$ python -q
>>> import numpy as np
>>> np.set_printoptions(precision=1, suppress=True, linewidth=160, legacy="1.25")
>>> X = np.diag(np.array([2, 2, 1, 2, 3])) + -2 * np.eye(5, k=1) + -2 * np.eye(5, k=-1)
>>> X
array([[ 2., -2.,  0.,  0.,  0.],
       [-2.,  2., -2.,  0.,  0.],
       [ 0., -2.,  1., -2.,  0.],
       [ 0.,  0., -2.,  2., -2.],
       [ 0.,  0.,  0., -2.,  3.]])
>>> A2 = np.linalg.inv(X)
>>> np.linalg.det(X) * A2
array([[-28., -20.,   8.,  24.,  16.],
       [-20., -20.,   8.,  24.,  16.],
       [  8.,   8.,   0.,   0.,   0.],
       [ 24.,  24.,  -0., -24., -16.],
       [ 16.,  16.,  -0., -16., -16.]])
>>> round(float(np.linalg.slogdet(X)[0]), 1)
-1.0
>>> print((np.abs(A2) > 1e-9).astype(int))
[[1 1 1 1 1]
 [1 1 1 1 1]
 [1 1 0 0 0]
 [1 1 0 1 1]
 [1 1 0 1 1]]
>>> print(np.round(np.linalg.inv(A2), 1) + 0)
[[ 2. -2.  0.  0.  0.]
 [-2.  2. -2.  0.  0.]
 [ 0. -2.  1. -2.  0.]
 [ 0.  0. -2.  2. -2.]
 [ 0.  0.  0. -2.  3.]]
>>> np.allclose(A2, X.T)
False
>>> hat = np.triu(np.array([[1, 1, 2, 0, 1],
...     [2, 2, 3, 3, 1],
...     [2, 2, 2, 2, 3],
...     [1, 3, 2, 2, 3],
...     [2, 1, 1, 2, 1]]), 1) + np.eye(5)
>>> A2 = hat @ X @ np.linalg.inv(hat)
>>> A2
array([[  0.,  -4.,  12., -18.,  25.],
       [ -2.,  -2.,   5.,  -6.,   4.],
       [  0.,  -2.,   3.,  -4.,  10.],
       [  0.,   0.,  -2.,   0.,  13.],
       [  0.,   0.,   0.,  -2.,   9.]])
>>> print(hat @ X - X @ hat)
[[-2. -4.  2.  0.  3.]
 [ 0. -4. -5. -4.  3.]
 [ 0.  0.  2.  2. 10.]
 [ 0.  0.  0. -2.  9.]
 [ 0.  0.  0.  0.  6.]]
>>> np.linalg.matrix_rank(A2)
5
>>> np.poly(A2)
array([  1., -10.,  23.,  26., -88.,  16.])
>>> x0 = np.array([2, 1, -2, 2, 0])
>>> X @ np.eye(5)[1]
array([-2.,  2., -2.,  0.,  0.])
>>> X @ np.ones(5)
array([ 0., -2., -3., -2.,  1.])
>>> X @ x0
array([ 2.,  2., -8.,  8., -4.])
>>> print(np.einsum("ij,j->i", X, x0))
[ 2.  2. -8.  8. -4.]
>>> print(X @ (2 * x0))
[  4.   4. -16.  16.  -8.]
>>> A2 = X[0, 0] * X[1:] - np.outer(X[1:, 0], X[0])
>>> print(A2)
[[ 0.  0. -4.  0.  0.]
 [ 0. -4.  2. -4.  0.]
 [ 0.  0. -4.  4. -4.]
 [ 0.  0.  0. -4.  6.]]
>>> X[:, 0] / X[0, 0]
array([ 1., -1.,  0.,  0.,  0.])
>>> J = np.load("run1.npy")
>>> J
array([[ 0.9, -0.5],
       [ 0.5,  0.9]])
>>> # keeps lengths
>>> Q, vecs = np.linalg.qr(J[:, :1])[0], np.linalg.qr(J[:, 1:])[0]
>>> sigma = np.linalg.svd(Q.T @ vecs, compute_uv=False)
>>> round(float(np.linalg.norm(Q @ Q.T - vecs @ vecs.T, 2)), 1)
1.0
>>> (sigma > 0.9).sum()
0
>>> sigma.round(1) + 0
array([0.])
>>> np.poly(J)
array([ 1. , -1.7,  1. ])
>>> print(np.round(np.linalg.det(J.T), 1))
1.0
>>> round(np.einsum("ij,ji->", J, J), 1)
1.0
>>> round(np.einsum("ii->", J), 1)
1.7
>>> np.linalg.eigvals(J)
array([0.9+0.5j, 0.9-0.5j])
>>> r0 = np.array([1, 4])
>>> np.polyval(r0, J[1])
array([4.5, 4.9])
>>> np.correlate(J[1], J[0], "full")
array([-0.2,  0. ,  0.8])
>>> print(np.convolve(J[1], r0))
[0.5 2.9 3.5]
>>> x0 = np.array([1, 3])
>>> np.sign((J @ x0).round(6))
array([-1.,  1.])
>>> J @ x0
array([-0.6,  3.1])
>>> print(np.einsum("ij,j->i", J, x0))
[-0.6  3.1]
>>> np.linalg.norm(J @ x0) <= np.linalg.norm(J, 2) * np.linalg.norm(x0) + 1e-9
True
>>> print(np.round(J @ J.T, 1) + 0)
[[1. 0.]
 [0. 1.]]
>>> np.linalg.svd(J, compute_uv=False)
array([1., 1.])
>>> np.round(J.T @ J, 1) + 0
array([[1., 0.],
       [0., 1.]])
>>> data = np.array([[-0.3, 1.6, 0.5, -1.5],
...     [1.3, 0.6, 1.0, -0.5],
...     [-0.3, -0.4, -1.5, 0.7],
...     [-0.9, 0.4, -0.1, -0.7],
...     [1.2, -0.9, -0.2, -0.4],
...     [0.9, 1.4, 0.5, 0.1],
...     [0.5, -1.3, 0.2, 0.0],
...     [0.3, 0.6, 0.1, 0.4],
...     [-0.4, 1.2, -1.6, 0.7],
...     [0.2, -0.9, -0.4, 0.4],
...     [1.1, -0.4, 0.7, 0.6],
...     [0.6, 0.6, -0.6, 1.3],
...     [-0.8, -2.1, 0.5, 2.0],
...     [0.6, -0.3, -0.6, -0.7],
...     [-0.2, 0.3, -0.5, 1.2],
...     [-0.7, 1.2, -1.8, 1.0]])
>>> rng = np.random.default_rng(16)
>>> data[:, 1] = 4 * data[:, 0] + 0.3 * rng.normal(size=16)
>>> print(data)
[[-0.3 -1.4  0.5 -1.5]
 [ 1.3  5.4  1.  -0.5]
 [-0.3 -0.9 -1.5  0.7]
 [-0.9 -3.3 -0.1 -0.7]
 [ 1.2  5.3 -0.2 -0.4]
 [ 0.9  3.5  0.5  0.1]
 [ 0.5  2.2  0.2  0. ]
 [ 0.3  1.1  0.1  0.4]
 [-0.4 -2.  -1.6  0.7]
 [ 0.2  0.6 -0.4  0.4]
 [ 1.1  4.4  0.7  0.6]
 [ 0.6  2.1 -0.6  1.3]
 [-0.8 -3.3  0.5  2. ]
 [ 0.6  2.7 -0.6 -0.7]
 [-0.2 -0.6 -0.5  1.2]
 [-0.7 -2.6 -1.8  1. ]]
>>> round(np.log10(np.linalg.cond(data)))
2
>>> np.round(np.abs(np.linalg.svd(data)[2][-1]), 1) + 0
array([1. , 0.2, 0. , 0. ])
>>> x0 = np.array([0, -3, 3, -1])
>>> target = data @ x0
>>> np.round(np.linalg.pinv(data) @ data, 1) + 0
array([[1., 0., 0., 0.],
       [0., 1., 0., 0.],
       [0., 0., 1., 0.],
       [0., 0., 0., 1.]])
>>> np.round(np.linalg.solve(data.T @ data, data.T @ target), 1) + 0
array([ 0., -3.,  3., -1.])
>>> target
array([  7.1, -12.7,  -2.5,  10.3, -16.2,  -9.1,  -5.9,  -3.4,   0.6,  -3.4, -11.8,  -9.5,   9.3,  -9.3,  -0.8,   1.5])
>>> target = target + 0.3 * rng.normal(size=16)
>>> target
array([  7.2, -12.7,  -3.1,  10.6, -16.7,  -9. ,  -5.9,  -3.3,   0.7,  -3.5, -11.6,  -9.9,   9.5,  -9.8,  -0.5,   1.3])
>>> beta, *_ = np.linalg.lstsq(data, target)
>>> [round(float(np.linalg.norm(np.linalg.solve(data.T @ data + lam * np.eye(4), data.T @ target))), 2) for lam in (0, 1, 10, 100)]
[4.65, 4.25, 3.14, 1.6]
>>> print(np.round(np.linalg.norm(target - data @ beta), 1))
0.8
>>> beta.round()
array([ 0., -3.,  3., -1.])
>>> np.round(data.T @ (target - data @ beta), 1) + 0
array([0., 0., 0., 0.])
>>> beta
array([ 0.5, -3.2,  3.2, -0.9])
>>> Ac = data - data.mean(axis=1)
Traceback (most recent call last):
  File "<python-input-69>", line 1, in <module>
    Ac = data - data.mean(axis=1)
         ~~~~~^~~~~~~~~~~~~~~~~~~
ValueError: operands could not be broadcast together with shapes (16,4) (16,) 
>>> Ac = data - data.mean(axis=0)
>>> Uu, sigma, VT = np.linalg.svd(Ac, full_matrices=False)
>>> np.searchsorted(np.cumsum(sigma ** 2) / (sigma ** 2).sum(), 0.9) + 1
2
>>> print(np.round(np.abs(VT[-1]), 1) + 0)
[1.  0.2 0.  0. ]
>>> np.linalg.matrix_rank(Ac)
4
>>> np.abs(VT[0]).argmax()
1
>>> round((sigma ** 2).sum() ** 2 / (sigma ** 4).sum(), 1)
1.3
>>> print(sigma)
[12.   3.5  2.7  0.2]
>>> w1 = np.array([[1, 2, 0, -2, 1, -2],
...     [-1, 0, 1, 2, 1, -2],
...     [0, -2, -1, -1, -2, 1],
...     [2, 1, -2, -2, 2, 0]])
>>> beta = np.array([0, 1, 0, 2, 3, 0])
>>> H = np.maximum(data @ w1 + beta, 0)
>>> (H > 0).astype(int)
array([[0, 0, 1, 1, 0, 1],
       [0, 1, 1, 1, 1, 0],
       [1, 1, 0, 1, 1, 1],
       [1, 0, 0, 0, 0, 1],
       [0, 1, 1, 1, 1, 0],
       [0, 1, 1, 1, 1, 0],
       [0, 1, 1, 1, 1, 0],
       [1, 1, 1, 1, 1, 0],
       [1, 1, 0, 0, 1, 1],
       [1, 1, 1, 1, 1, 0],
       [0, 1, 1, 1, 1, 0],
       [1, 1, 1, 1, 1, 0],
       [1, 1, 0, 0, 1, 1],
       [0, 1, 1, 1, 1, 0],
       [1, 1, 0, 0, 1, 1],
       [1, 1, 0, 0, 1, 1]])
>>> np.linalg.matrix_rank(H)
6
>>> (H > 0).mean(axis=0)
array([0.6, 0.9, 0.6, 0.7, 0.9, 0.4])
>>> cent = np.array([[3, -5], [0, 0], [-2, 4], [5, 0], [0, 1], [5, -1]])
>>> w1 @ cent
array([[-17,  -2],
       [ -5,  12],
       [  2,  -7],
       [  0, -16]])
>>> print((H @ cent).round(6).argmax(axis=1))
[0 0 0 0 0 0 0 0 0 0 0 0 0 0 0 0]
